% ipython --no-banner

In [1]: import numpy as np

In [2]: from numpy import linalg as LA

In [3]: np.set_printoptions(precision=2, suppress=True, linewidth=160, floatmode="fixed")

In [4]: M = np.loadtxt("case10.csv", delimiter=",")

In [5]: print(M)
[[ -0.15   5.80   4.34  -3.35   5.83   6.70]
 [  0.04  16.12  11.41  -9.08  15.83  18.16]
 [ -0.12   8.97   6.54  -5.18   9.06  10.23]
 [ -0.03   3.08   1.95  -1.80   3.11   3.11]
 [ -0.02  -2.41  -1.68   1.10  -2.15  -2.43]
 [  0.18  -1.43  -1.03   0.81  -1.29  -1.66]
 [ -0.09   2.92   2.07  -1.80   2.99   3.03]
 [ -0.01   7.72   5.52  -4.32   7.75   8.74]
 [  0.05  -7.70  -5.71   4.50  -7.70  -8.92]
 [ -0.02  -5.69  -4.22   3.34  -5.48  -6.58]
 [ -0.05  16.89  12.12  -9.71  16.73  18.99]
 [  0.11   5.54   4.21  -3.22   5.45   6.52]
 [  0.14  -5.62  -3.88   3.10  -5.67  -6.20]
 [  0.29  -0.84  -0.59   0.38  -0.55  -0.86]
 [  0.01   5.36   3.91  -2.98   5.37   6.06]
 [ -0.03   3.57   2.63  -2.11   3.58   4.05]
 [ -0.10  -7.46  -5.48   4.27  -7.52  -8.40]
 [  0.07 -11.06  -8.00   6.30 -11.24 -12.71]
 [  0.13  -1.16  -0.76   0.69  -1.21  -1.17]
 [  0.08  -1.85  -1.29   1.12  -1.70  -1.98]
 [ -0.03   7.41   5.25  -4.16   7.06   8.36]
 [ -0.03   1.50   0.91  -0.74   1.43   1.51]
 [ -0.08   0.87   0.59  -0.42   0.89   1.11]
 [ -0.21 -16.60 -11.97   9.54 -16.51 -19.06]
 [ -0.09  -6.90  -4.97   4.16  -6.65  -7.89]
 [  0.05  10.84   7.73  -6.04  10.71  12.13]
 [ -0.05   4.65   3.29  -2.70   4.58   5.18]
 [  0.01   0.48   0.45  -0.31   0.50   0.60]
 [ -0.12  -8.62  -6.26   4.95  -8.65  -9.93]
 [ -0.11  13.64   9.72  -7.76  13.76  15.83]
 [ -0.04   4.96   3.61  -2.73   4.95   5.85]
 [ -0.10  14.43  10.32  -8.11  14.50  16.53]
 [ -0.04   1.00   0.68  -0.48   1.12   1.19]
 [ -0.02  10.50   7.35  -5.95  10.23  11.72]]

In [6]: theta = np.radians(60)

In [7]: r_ = np.eye(6)

In [8]: r_[3, 3] = r_[0, 0] = np.cos(theta)

In [9]: r_[3, 0], r_[0, 3] = -np.sin(theta), np.sin(theta)

In [10]: print(r_)
[[ 0.50  0.00  0.00  0.87  0.00  0.00]
 [ 0.00  1.00  0.00  0.00  0.00  0.00]
 [ 0.00  0.00  1.00  0.00  0.00  0.00]
 [-0.87  0.00  0.00  0.50  0.00  0.00]
 [ 0.00  0.00  0.00  0.00  1.00  0.00]
 [ 0.00  0.00  0.00  0.00  0.00  1.00]]

In [11]: other = M @ r_.T

In [12]: print(round(float(LA.det(r_)), 2), np.trace(r_))
1.0 5.0

In [13]: print(np.allclose(M @ M.T, other @ other.T))
True

In [14]: print(np.abs(other - M).max(axis=0))
[8.38 0.00 0.00 4.90 0.00 0.00]

In [15]: print(LA.svd(M, compute_uv=False), LA.svd(other, compute_uv=False))
[96.26  0.78  0.65  0.57  0.47  0.39] [96.26  0.78  0.65  0.57  0.47  0.39]
